% python3 -q
>>> import numpy as np
>>> np.set_printoptions(suppress=True, linewidth=140)
>>> def tidy(a):
...     return np.round(a, 2) + 0
... 
>>> rng = np.random.default_rng(142)
>>> labels = rng.integers(0, 3, 4)
>>> m1 = (labels[:, None] == labels) * 2 + np.eye(4)
>>> m1
array([[3., 2., 0., 2.],
       [2., 3., 0., 2.],
       [0., 0., 3., 0.],
       [2., 2., 0., 3.]])
>>> # symmetric
>>> x = np.array([2, 2, 0, 2])
>>> np.linalg.norm(m1 @ x) <= np.linalg.norm(m1, 2) * np.linalg.norm(x) + 1e-9
np.True_
>>> m1 @ (2 * x)
array([28., 28.,  0., 28.])
>>> m1 @ np.ones(4)
array([7., 7., 3., 7.])
>>> print(m1 @ x)
[14. 14.  0. 14.]
>>> (m1 @ x).argmax()
np.int64(0)
>>> np.einsum("ij,j->i", m1, x)
array([14., 14.,  0., 14.])
>>> proj = np.triu(np.array([[3, 3, 1, 2], [1, 1, 0, 1], [0, 1, 2, 0], [2, 2, 0, 1]]), 1) + np.eye(4)
>>> Y = proj @ m1 @ np.linalg.inv(proj)
>>> np.linalg.matrix_rank(Y)
np.int64(4)
>>> print(np.trace(Y), np.trace(m1))
12.0 12.0
>>> tidy(np.poly(Y))
array([  1., -12.,  42., -52.,  21.])
>>> f = np.array([0, 3, -1, 1])
>>> Y = m1 + np.outer(f, np.eye(4)[1])
>>> print(tidy(np.linalg.det(Y) / np.linalg.det(m1)), tidy(1 + np.linalg.solve(m1, f)[1]))
2.86 2.86
>>> Y
array([[ 3.,  2.,  0.,  2.],
       [ 2.,  6.,  0.,  2.],
       [ 0., -1.,  3.,  0.],
       [ 2.,  3.,  0.,  3.]])
>>> X = np.load("arr.npy")
>>> X
array([[  0.2,  -0.3,  -0.8,  -0.2,   1. ],
       [ -7. , -28. ,   2. ,  -6. , -21. ],
       [  0.8,  -1.4,  -0.3,  -0.6,  -0.8],
       [ -0.1,  -0.4,   0.6,   1.1,   0.4],
       [ -0.2,   0.6,   1.2,  -0.6,  -2.4],
       [ -0.9,   0.5,  -2.2,   0.7,   1.8],
       [ -1.7,   0.1,   1.4,   0.4,  -1.8],
       [  0.3,  -0.8,   0. ,   1.1,  -1.8],
       [  1.2,   0.9,  -0.3,   0.2,   0.4],
       [  0.3,   0. ,   0.8,  -1.1,   1.1],
       [  0.5,   0.5,   0.7,  -0.3,  -1. ],
       [ -2.2,   0.7,  -0.2,  -0.2,   0.8],
       [ -0.1,  -0.6,   0.5,  -1.2,   0.1],
       [ -0.4,  -0.3,  -1.4,   0. ,   0.6],
       [ -0.6,   0.1,  -2.4,  -1.1,   0.7]])
>>> Ac = X - X.mean(axis=0)
>>> V = np.linalg.svd(Ac)[2][:1]
>>> Y = Ac - Ac @ V.T @ V
>>> print(tidy(np.cov(Ac @ V.T, rowvar=False)))
87.94
>>> np.linalg.norm(Y, axis=1).round(6).argmax()
np.int64(4)
>>> Y = X / np.linalg.norm(X, axis=1, keepdims=True)
>>> cov = Y @ Y.T
>>> np.argwhere(np.triu(np.abs(cov) > 0.95, 1))
array([], shape=(0, 2), dtype=int64)
>>> (cov - 2 * np.eye(15)).round(6).argmax(axis=1)
array([13,  2,  1,  7, 10, 13,  4,  1,  0, 12,  4,  5,  9, 14, 13])
>>> x = np.array([-1, 2, 0, 0, 2])
>>> target = X @ x
>>> tidy(np.linalg.lstsq(X, target)[0])
array([-1.,  2.,  0.,  0.,  2.])
>>> tidy(np.linalg.solve(X.T @ X, X.T @ target))
array([-1.,  2.,  0.,  0.,  2.])
>>> tidy(np.linalg.pinv(X) @ X)
array([[1., 0., 0., 0., 0.],
       [0., 1., 0., 0., 0.],
       [0., 0., 1., 0., 0.],
       [0., 0., 0., 1., 0.],
       [0., 0., 0., 0., 1.]])
>>> target = target + 0.05 * rng.normal(size=15)
>>> tidy(target)
array([  1.19, -90.96,  -5.19,   0.09,  -3.46,   5.5 ,  -1.64,  -5.52,   1.38,   1.87,  -1.54,   5.22,  -0.82,   1.06,   2.17])
>>> coef, *_ = np.linalg.lstsq(X, target)
>>> [round(float(np.linalg.norm(np.linalg.solve(X.T @ X + lam * np.eye(5), X.T @ target))), 2) for lam in (0, 1, 10, 100)]
[3.01, 2.94, 2.65, 2.35]
>>> tidy(coef)
array([-1.02,  1.99,  0.01,  0.  ,  2.01])
>>> tidy(X.T @ (target - X @ coef))
array([0., 0., 0., 0., 0.])
